$ python -q
>>> import numpy as np
>>> np.set_printoptions(precision=2, suppress=True, linewidth=120)
>>> E = np.array([[16, 13, -14], [13, 16, 7], [-14, 7, -8]])
>>> x = np.array([2, -3, 0])
>>> y = E @ x
>>> print(y)
[ -7 -22 -49]
>>> print(np.round(np.linalg.solve(E, y + E[:, 1]), 2) + 0)
[ 2. -2.  0.]
>>> print(np.round(np.linalg.solve(E.T, E[1]), 2) + 0)
[0. 1. 0.]
>>> O, R = np.linalg.qr(E)
>>> print(np.abs(np.diag(R)))
[24.92 17.64 16.3 ]
>>> print(O.shape, R.shape)
(3, 3) (3, 3)
>>> print(O)
[[-0.64 -0.27  0.72]
 [-0.52 -0.53 -0.67]
 [ 0.56 -0.8   0.2 ]]
>>> print(np.round(np.trace(O @ O.T), 2))
3.0
>>> print(R)
[[-24.92 -12.76   0.84]
 [  0.   -17.64   6.53]
 [  0.     0.   -16.3 ]]
>>> m1 = np.loadtxt("sample19.csv", delimiter=",")
>>> print(m1)
[[-6.33 -2.47  0.7 ]
 [-4.04 -0.85  1.17]
 [-3.81 -0.73  1.18]
 [-1.17  0.14  0.72]
 [-0.99  0.15  0.64]
 [-0.51  0.13  0.38]
 [-0.08  0.05  0.09]
 [-0.28  0.19  0.34]
 [-0.73  0.59  0.95]
 [-2.76  3.    4.38]
 [-2.81  3.08  4.48]
 [-4.27  5.26  7.39]
 [-4.68  5.91  8.25]
 [-5.99  8.19 11.18]]
>>> Ac = m1 - m1.mean(axis=0)
>>> left, s, VT = np.linalg.svd(Ac, full_matrices=False)
>>> print(round((s ** 2).sum() ** 2 / (s ** 4).sum(), 2))
1.29
>>> print(np.linalg.matrix_rank(Ac))
2
>>> print((np.sign(left[:, 0]) == np.sign(left[0, 0])).astype(int))
[1 1 1 1 1 1 1 1 1 0 0 0 0 0]
>>> print(np.searchsorted(np.cumsum(s ** 2) / (s ** 2).sum(), 0.9) + 1)
2
>>> out = np.array([[0, 3], [1, 0], [2, 1]])
>>> print(np.vstack([m1, out.T]).shape)
(16, 3)
>>> print(np.einsum("ij->j", m1))
[-38.45  22.63  41.85]
>>> print(np.linalg.matrix_rank(m1 @ out))
2
>>> labels = m1[:, 1] > np.median(m1[:, 1])
>>> f = m1[labels].mean(axis=0) - m1[~labels].mean(axis=0)
>>> print(labels.astype(int))
[0 0 0 0 0 0 0 1 1 1 1 1 1 1]
>>> print(f)
[-0.66  4.26  4.59]
>>> cent = m1[[9, 2]].astype(float)
>>> for _ in range(7):
...     labels = np.linalg.norm(m1[:, None] - cent, axis=-1).argmin(axis=1)
...     cent = np.array([m1[labels == j].mean(axis=0) for j in range(2)])
... 
>>> print(labels)
[1 1 1 1 1 1 1 1 1 0 0 0 0 0]
>>> print(cent[1] - cent[0])
[ 2.11 -5.4  -6.45]
>>> print(cent)
[[-4.1   5.09  7.14]
 [-1.99 -0.31  0.68]]
>>> print(np.round(np.linalg.norm(m1, 2) / np.linalg.norm(m1), 2))
0.94
>>> print(np.linalg.matrix_rank(m1, rtol=0.1))
2
>>> arr = np.array([[3, 9, 0, 0], [6, -5, 0, 0], [0, 0, 3, 9], [0, 0, 6, -5]])
>>> x = np.array([-5, 4, 1, -3])
>>> y = arr @ x
>>> print(y)
[ 21 -50 -24  21]
>>> print(np.linalg.solve(arr.T, arr[1]))
[0. 1. 0. 0.]
>>> print(np.linalg.solve(arr, arr[:, 3]))
[0. 0. 0. 1.]
>>> print(np.linalg.solve(arr, y))
[-5.  4.  1. -3.]
>>> print(np.linalg.solve(arr, -1 * y))
[ 5. -4. -1.  3.]
